In [1]: import numpy as np

In [2]: np.set_printoptions(precision=3, suppress=True, linewidth=100)

In [3]: J = np.array([[0, 0, 0, 1, 1],
   ...:     [0, 0, 1, 0, 0],
   ...:     [0, 1, 0, 0, 1],
   ...:     [1, 0, 0, 0, 1],
   ...:     [1, 0, 1, 1, 0]])

In [4]: J
Out[4]: 
array([[0, 0, 0, 1, 1],
       [0, 0, 1, 0, 0],
       [0, 1, 0, 0, 1],
       [1, 0, 0, 0, 1],
       [1, 0, 1, 1, 0]])

In [5]: print(np.argwhere(np.triu(J)))
[[0 3]
 [0 4]
 [1 2]
 [2 4]
 [3 4]]

In [6]: J.sum(axis=0)
Out[6]: array([2, 1, 2, 2, 3])

In [7]: np.trace(J @ J @ J) // 6
Out[7]: np.int64(1)

In [8]: Lm = np.diag(J.sum(axis=1)) - J

In [9]: round(np.linalg.det(Lm[1:, 1:]))
Out[9]: 3

In [10]: print(Lm)
[[ 2  0  0 -1 -1]
 [ 0  1 -1  0  0]
 [ 0 -1  2  0 -1]
 [-1  0  0  2 -1]
 [-1  0 -1 -1  3]]

In [11]: np.linalg.matrix_rank(Lm)
Out[11]: np.int64(4)

In [12]: f = np.array([3, 1])

In [13]: np.cross(J[0, :3], J[2, :3])
Out[13]: array([0, 0, 0])

In [14]: np.correlate(J[0], J[2], "full")
Out[14]: array([0, 0, 0, 1, 1, 0, 1, 1, 0])

In [15]: np.array([np.convolve(row, f, "same") for row in J])
Out[15]: 
array([[0, 0, 0, 3, 4],
       [0, 0, 3, 1, 0],
       [0, 3, 1, 0, 3],
       [3, 1, 0, 0, 3],
       [3, 1, 3, 4, 1]])

In [16]: print(np.convolve(J[0], f))
[0 0 0 3 4 1]

In [17]: X = np.diag(3 * np.array([3, 3, 4, 2])) + np.array([[1, 0, 0, 1], [2, 2, 0, 2], [0, 1, 1, 0], [1, 2, 0, -1]])

In [18]: print(X)
[[10  0  0  1]
 [ 2 11  0  2]
 [ 0  1 13  0]
 [ 1  2  0  5]]

In [19]: O, V = np.linalg.qr(X[:, :1])[0], np.linalg.qr(X[:, 1:])[0]

In [20]: sig = np.linalg.svd(O.T @ V, compute_uv=False)

In [21]: print(np.degrees(np.arccos(sig.clip(0, 1))))
[70.082]

In [22]: sig
Out[22]: array([0.341])

In [23]: np.round(np.linalg.norm(O @ O.T - V @ V.T, 2), 3)
Out[23]: np.float64(1.0)

In [24]: gram = X.T @ X

In [25]: np.allclose(gram, gram.T)
Out[25]: True

In [26]: print(np.linalg.eigvalsh(gram)[::-1])
[174.678 147.956  88.717  18.648]

In [27]: np.trace(gram), (X ** 2).sum()
Out[27]: (np.int64(430), np.int64(430))

In [28]: gram
Out[28]: 
array([[105,  24,   0,  19],
       [ 24, 126,  13,  32],
       [  0,  13, 169,   0],
       [ 19,  32,   0,  30]])

In [29]: np.diag(gram)
Out[29]: array([105, 126, 169,  30])

In [30]: F = np.load("a.npy")

In [31]: print(F)
[[2.1 7.  7. ]
 [7.  3.1 3. ]
 [2.  7.  7.1]]

In [32]: Uu, sig, VT = np.linalg.svd(F)

In [33]: np.argmax(sig[:-1] / (sig[1:] + 1e-6)) + 1
Out[33]: np.int64(2)

In [34]: print(sig)
[15.592  5.507  0.049]

In [35]: M2 = Uu[:, :2] @ np.diag(sig[:2]) @ VT[:2]

In [36]: np.round(np.linalg.norm(F - M2) / np.linalg.norm(F), 3)
Out[36]: np.float64(0.003)

In [37]: rng = np.random.default_rng(9298)

In [38]: z = rng.permutation(3)

In [39]: z
Out[39]: array([2, 1, 0])

In [40]: M2 = F[z][:, z]

In [41]: print(np.sort(np.abs(np.linalg.eigvals(M2))))
[ 0.1    2.788 14.988]

In [42]: M2
Out[42]: 
array([[7.1, 7. , 2. ],
       [3. , 3.1, 7. ],
       [7. , 7. , 2.1]])

In [43]: np.allclose(M2, F)
Out[43]: False

In [44]: round(np.trace(M2), 3)
Out[44]: np.float64(12.3)

In [45]: A = np.loadtxt("case6.csv", delimiter=",")

In [46]: A
Out[46]: 
array([[-0.557,  1.477,  0.37 ,  1.171],
       [-0.111, -0.465,  1.94 , -0.079],
       [-1.115, -1.21 , -0.31 ,  1.094],
       [ 1.56 , -0.37 ,  0.05 ,  1.194]])

In [47]: z = rng.permutation(4)

In [48]: M2 = A[:, z] * rng.choice([-1, 1], 4)

In [49]: M2
Out[49]: 
array([[ 1.477, -0.37 ,  1.171,  0.557],
       [-0.465, -1.94 , -0.079,  0.111],
       [-1.21 ,  0.31 ,  1.094,  1.115],
       [-0.37 , -0.05 ,  1.194, -1.56 ]])

In [50]: Uu, _, VT = np.linalg.svd(A.T @ M2)

In [51]: np.round(Uu @ VT, 3) + 0
Out[51]: 
array([[ 0.,  0.,  0., -1.],
       [ 1.,  0.,  0.,  0.],
       [ 0., -1.,  0.,  0.],
       [ 0.,  0.,  1.,  0.]])
